$ ipython --no-banner

In [1]: import numpy as np

In [2]: np.set_printoptions(precision=4, suppress=True, linewidth=140, sign=" ")

In [3]: rnd = lambda a: np.round(a, 4) + 0

In [4]: E = np.loadtxt("sample12.csv", delimiter=",")

In [5]: E
Out[5]: 
array([[ 10.,   7.,   5.,  -3.,  -9., -10.,  12.],
       [  7.,  14.,  -6.,  -4.,  -7.,  -4.,  12.],
       [  5.,  -6.,  14.,  -4.,  -1.,  -8.,   0.],
       [ -3.,  -4.,  -4.,  14.,  -5.,   2.,   2.],
       [ -9.,  -7.,  -1.,  -5.,  13.,   9., -15.],
       [-10.,  -4.,  -8.,   2.,   9.,  11., -11.],
       [ 12.,  12.,   0.,   2., -15., -11.,  19.]])

In [6]: U, sv, Vt = np.linalg.svd(E)

In [7]: np.argmax(sv[:-1] / (sv[1:] + 1e-6)) + 1
Out[7]: np.int64(3)

In [8]: A2 = U[:, :3] @ np.diag(sv[:3]) @ Vt[:3]

In [9]: np.linalg.matrix_rank(E, rtol=0.05)
Out[9]: np.int64(3)

In [10]: rnd(np.linalg.norm(E - A2, 2)), rnd(sv[3])
Out[10]: (np.float64(0.0), np.float64(0.0))

In [11]: rnd(A2)
Out[11]: 
array([[ 10.,   7.,   5.,  -3.,  -9., -10.,  12.],
       [  7.,  14.,  -6.,  -4.,  -7.,  -4.,  12.],
       [  5.,  -6.,  14.,  -4.,  -1.,  -8.,   0.],
       [ -3.,  -4.,  -4.,  14.,  -5.,   2.,   2.],
       [ -9.,  -7.,  -1.,  -5.,  13.,   9., -15.],
       [-10.,  -4.,  -8.,   2.,   9.,  11., -11.],
       [ 12.,  12.,   0.,   2., -15., -11.,  19.]])

In [12]: U, sv, Vt = np.linalg.svd(E)

In [13]: evecs = Vt[:(sv > 1e-8).sum()]

In [14]: rng = np.random.default_rng(23)

In [15]: vec = E[2] + 2 * E[1] + rng.integers(2) * np.eye(7)[3]

In [16]: vec
Out[16]: array([ 19.,  22.,   2., -12., -15., -16.,  24.])

In [17]: np.linalg.matrix_rank(np.vstack([E, vec]))
Out[17]: np.int64(3)

In [18]: np.allclose(evecs.T @ evecs @ vec, vec)
Out[18]: True

In [19]: E[:, 7]
Traceback (most recent call last):
  Cell In[19], line 1
    E[:, 7]
IndexError: index 7 is out of bounds for axis 1 with size 7


In [20]: E - E[0]
Out[20]: 
array([[  0.,   0.,   0.,   0.,   0.,   0.,   0.],
       [ -3.,   7., -11.,  -1.,   2.,   6.,   0.],
       [ -5., -13.,   9.,  -1.,   8.,   2., -12.],
       [-13., -11.,  -9.,  17.,   4.,  12., -10.],
       [-19., -14.,  -6.,  -2.,  22.,  19., -27.],
       [-20., -11., -13.,   5.,  18.,  21., -23.],
       [  2.,   5.,  -5.,   5.,  -6.,  -1.,   7.]])

In [21]: np.linalg.rank(E)
Traceback (most recent call last):
  Cell In[21], line 1
    np.linalg.rank(E)
AttributeError: module 'numpy.linalg' has no attribute 'rank'


In [22]: np.unravel_index(np.abs(E).argmax(), E.shape)
Out[22]: (np.int64(6), np.int64(6))

In [23]: vec = np.array([1, 1, 2, 2, 2, -2, 0])

In [24]: (E * vec).sum(axis=1)
Out[24]: array([ 23.,  -5.,  33.,  -1., -20., -30.,  20.])

In [25]: (E @ vec).argmax()
Out[25]: np.int64(2)

In [26]: E @ vec
Out[26]: array([ 23.,  -5.,  33.,  -1., -20., -30.,  20.])

In [27]: E @ np.eye(7)[3]
Out[27]: array([-3., -4., -4., 14., -5.,  2.,  2.])

In [28]: r = np.linalg.matrix_rank(E)

In [29]: r
Out[29]: np.int64(3)

In [30]: ns = np.linalg.svd(E)[2][r:].T

In [31]: np.allclose(E @ ns, 0)
Out[31]: True

In [32]: [int(np.linalg.matrix_rank(E[:, :j + 1])) for j in range(7)]
Out[32]: [1, 2, 3, 3, 3, 3, 3]

In [33]: mat = np.load("case6.npy")

In [34]: mat
Out[34]: 
array([[-9,  6,  4, -9],
       [ 7,  7,  7,  2],
       [ 6, -5,  9,  5],
       [-1,  1,  9,  2]])

In [35]: A2 = mat / np.sqrt((mat ** 2).mean(axis=1, keepdims=True))

In [36]: rnd(A2[2])
Out[36]: array([ 0.9286, -0.7738,  1.3929,  0.7738])

In [37]: mat - mat.mean(axis=1, keepdims=True)
Out[37]: 
array([[-7.  ,  8.  ,  6.  , -7.  ],
       [ 1.25,  1.25,  1.25, -3.75],
       [ 2.25, -8.75,  5.25,  1.25],
       [-3.75, -1.75,  6.25, -0.75]])

In [38]: F = np.loadtxt("mat.csv", delimiter=",")

In [39]: rnd(F)
Out[39]: 
array([[ 0.4444,  0.3333,  0.2222,  0.    ],
       [ 0.2222,  0.4444,  0.2222,  0.1111],
       [ 0.25  ,  0.375 ,  0.25  ,  0.125 ],
       [ 0.3   ,  0.3   ,  0.3   ,  0.1   ]])

In [40]: hat = np.triu(np.array([[-2, -1, 0, 3], [-2, 0, 1, 0], [1, -2, 3, 1], [0, -2, -1, 2]]), 1) + np.eye(4)

In [41]: A2 = hat @ F @ np.linalg.inv(hat)

In [42]: rnd(hat @ F - F @ hat)
Out[42]: 
array([[ 0.6778,  0.9   ,  0.3444, -1.3667],
       [ 0.25  ,  0.5972, -0.1944, -0.7639],
       [ 0.3   ,  0.55  , -0.075 , -0.9   ],
       [ 0.    ,  0.3   , -0.3   , -1.2   ]])

In [43]: rnd(np.trace(A2)), rnd(np.trace(F))
Out[43]: (np.float64(1.2389), np.float64(1.2389))

In [44]: rnd(np.poly(A2))
Out[44]: array([ 1.    , -1.2389,  0.2498, -0.0106, -0.0003])

In [45]: rnd(np.linalg.det(A2))
Out[45]: np.float64(-0.0003)

In [46]: Q, R = np.linalg.qr(F)

In [47]: rnd(Q @ R)
Out[47]: 
array([[ 0.4444,  0.3333,  0.2222,  0.    ],
       [ 0.2222,  0.4444,  0.2222,  0.1111],
       [ 0.25  ,  0.375 ,  0.25  ,  0.125 ],
       [ 0.3   ,  0.3   ,  0.3   ,  0.1   ]])

In [48]: rnd(R)
Out[48]: 
array([[-0.632 , -0.6814, -0.4757, -0.136 ],
       [ 0.    , -0.2737, -0.1184, -0.1227],
       [ 0.    ,  0.    , -0.1045, -0.0642],
       [ 0.    ,  0.    ,  0.    , -0.0171]])

In [49]: np.allclose(R.T @ R, F.T @ F)
Out[49]: True

In [50]: G = F.T @ F

In [51]: (F @ F.T).shape
Out[51]: (4, 4)

In [52]: rnd(np.linalg.svd(F, compute_uv=False) ** 2)
Out[52]: array([ 1.1749,  0.0421,  0.0107,  0.0002])

In [53]: np.allclose(G, G.T)
Out[53]: True

In [54]: rnd(G)
Out[54]: 
array([[ 0.3994,  0.4307,  0.3006,  0.0859],
       [ 0.4307,  0.5393,  0.3566,  0.1263],
       [ 0.3006,  0.3566,  0.2513,  0.0859],
       [ 0.0859,  0.1263,  0.0859,  0.038 ]])

In [55]: rnd(np.trace(G)), rnd((F ** 2).sum())
Out[55]: (np.float64(1.2279), np.float64(1.2279))

In [56]: vec = np.array([-5, 3, 4, -2])

In [57]: y = mat @ vec

In [58]: y
Out[58]: array([ 97,  10, -19,  40])

In [59]: rnd(np.linalg.solve(mat, -1 * y))
Out[59]: array([ 5., -3., -4.,  2.])

In [60]: rnd(np.linalg.solve(mat, y))
Out[60]: array([-5.,  3.,  4., -2.])

In [61]: rnd(F[0] @ F[1])
Out[61]: np.float64(0.2963)

In [62]: np.linalg.norm(F, axis=1).argmax()
Out[62]: np.int64(0)

In [63]: feats = np.load("out14.npy")

In [64]: rnd(feats)
Out[64]: 
array([[ 0.866,  0.5  ,  0.   ],
       [-0.5  ,  0.866,  0.   ],
       [ 0.   ,  0.   ,  1.   ]])

In [65]: Q, evecs = np.linalg.qr(feats[:, :2])[0], np.linalg.qr(feats[:, 2:])[0]

In [66]: sv = np.linalg.svd(Q.T @ evecs, compute_uv=False)

In [67]: (sv > 0.9).sum()
Out[67]: np.int64(0)

In [68]: sv
Out[68]: array([ 0.])

In [69]: rnd(np.linalg.det(feats))
Out[69]: np.float64(1.0)

In [70]: rnd(np.sort(np.linalg.eigvals(feats).real))
Out[70]: array([ 0.866,  0.866,  1.   ])

In [71]: arr = np.load("data.npy")

In [72]: arr
Out[72]: 
array([[  1,  -4,  16, -64],
       [  1,  -3,   9, -27],
       [  1,  -2,   4,  -8],
       [  1,  -1,   1,  -1],
       [  1,   0,   0,   0],
       [  1,   1,   1,   1],
       [  1,   2,   4,   8]])

In [73]: A2 = arr[0, 0] * arr[1:] - np.outer(arr[1:, 0], arr[0])

In [74]: A2
Out[74]: 
array([[  0,   1,  -7,  37],
       [  0,   2, -12,  56],
       [  0,   3, -15,  63],
       [  0,   4, -16,  64],
       [  0,   5, -15,  65],
       [  0,   6, -12,  72]])

In [75]: arr[:, 0] / arr[0, 0]
Out[75]: array([ 1.,  1.,  1.,  1.,  1.,  1.,  1.])

In [76]: np.linalg.lstsq(A2[:-1].T, A2[-1])[2]
Out[76]: np.int32(3)

In [77]: np.unique(A2.round(6), axis=0).shape
Out[77]: (6, 4)

In [78]: rnd(A2 @ np.linalg.pinv(A2) @ A2)
Out[78]: 
array([[  0.,   1.,  -7.,  37.],
       [  0.,   2., -12.,  56.],
       [  0.,   3., -15.,  63.],
       [  0.,   4., -16.,  64.],
       [  0.,   5., -15.,  65.],
       [  0.,   6., -12.,  72.]])

In [79]: rnd(np.trace(np.linalg.pinv(A2) @ A2))
Out[79]: np.float64(3.0)

In [80]: lab = rng.permutation(4)

In [81]: A2 = arr[:, lab] * rng.choice([-1, 1], 4)

In [82]: A2
Out[82]: 
array([[-16,  -1,  -4,  64],
       [ -9,  -1,  -3,  27],
       [ -4,  -1,  -2,   8],
       [ -1,  -1,  -1,   1],
       [  0,  -1,   0,   0],
       [ -1,  -1,   1,  -1],
       [ -4,  -1,   2,  -8]])

In [83]: U, _, Vt = np.linalg.svd(arr.T @ A2)

In [84]: lab
Out[84]: array([ 2,  0,  1,  3])

In [85]: vec = np.array([3, 2, 3, 0])

In [86]: y = arr @ vec

In [87]: rnd(np.linalg.pinv(arr) @ arr)
Out[87]: 
array([[ 1.,  0.,  0.,  0.],
       [ 0.,  1.,  0.,  0.],
       [ 0.,  0.,  1.,  0.],
       [ 0.,  0.,  0.,  1.]])

In [88]: rnd(np.linalg.solve(arr.T @ arr, arr.T @ y))
Out[88]: array([ 3.,  2.,  3.,  0.])

In [89]: y = y + 0.02 * rng.normal(size=7)

In [90]: rnd(y)
Out[90]: array([ 43.0086,  23.9575,  11.0182,   4.0121,   3.0166,   8.0166,  19.006 ])

In [91]: coef, *_ = np.linalg.lstsq(arr, y)

In [92]: [round(float(np.linalg.norm(np.linalg.solve(arr.T @ arr + lam * np.eye(4), arr.T @ y))), 2) for lam in (0, 1, 10, 100)]
Out[92]: [4.7, 4.22, 3.25, 1.38]

In [93]: rnd(coef)
Out[93]: array([ 3.0218,  2.0087,  2.994 , -0.0017])
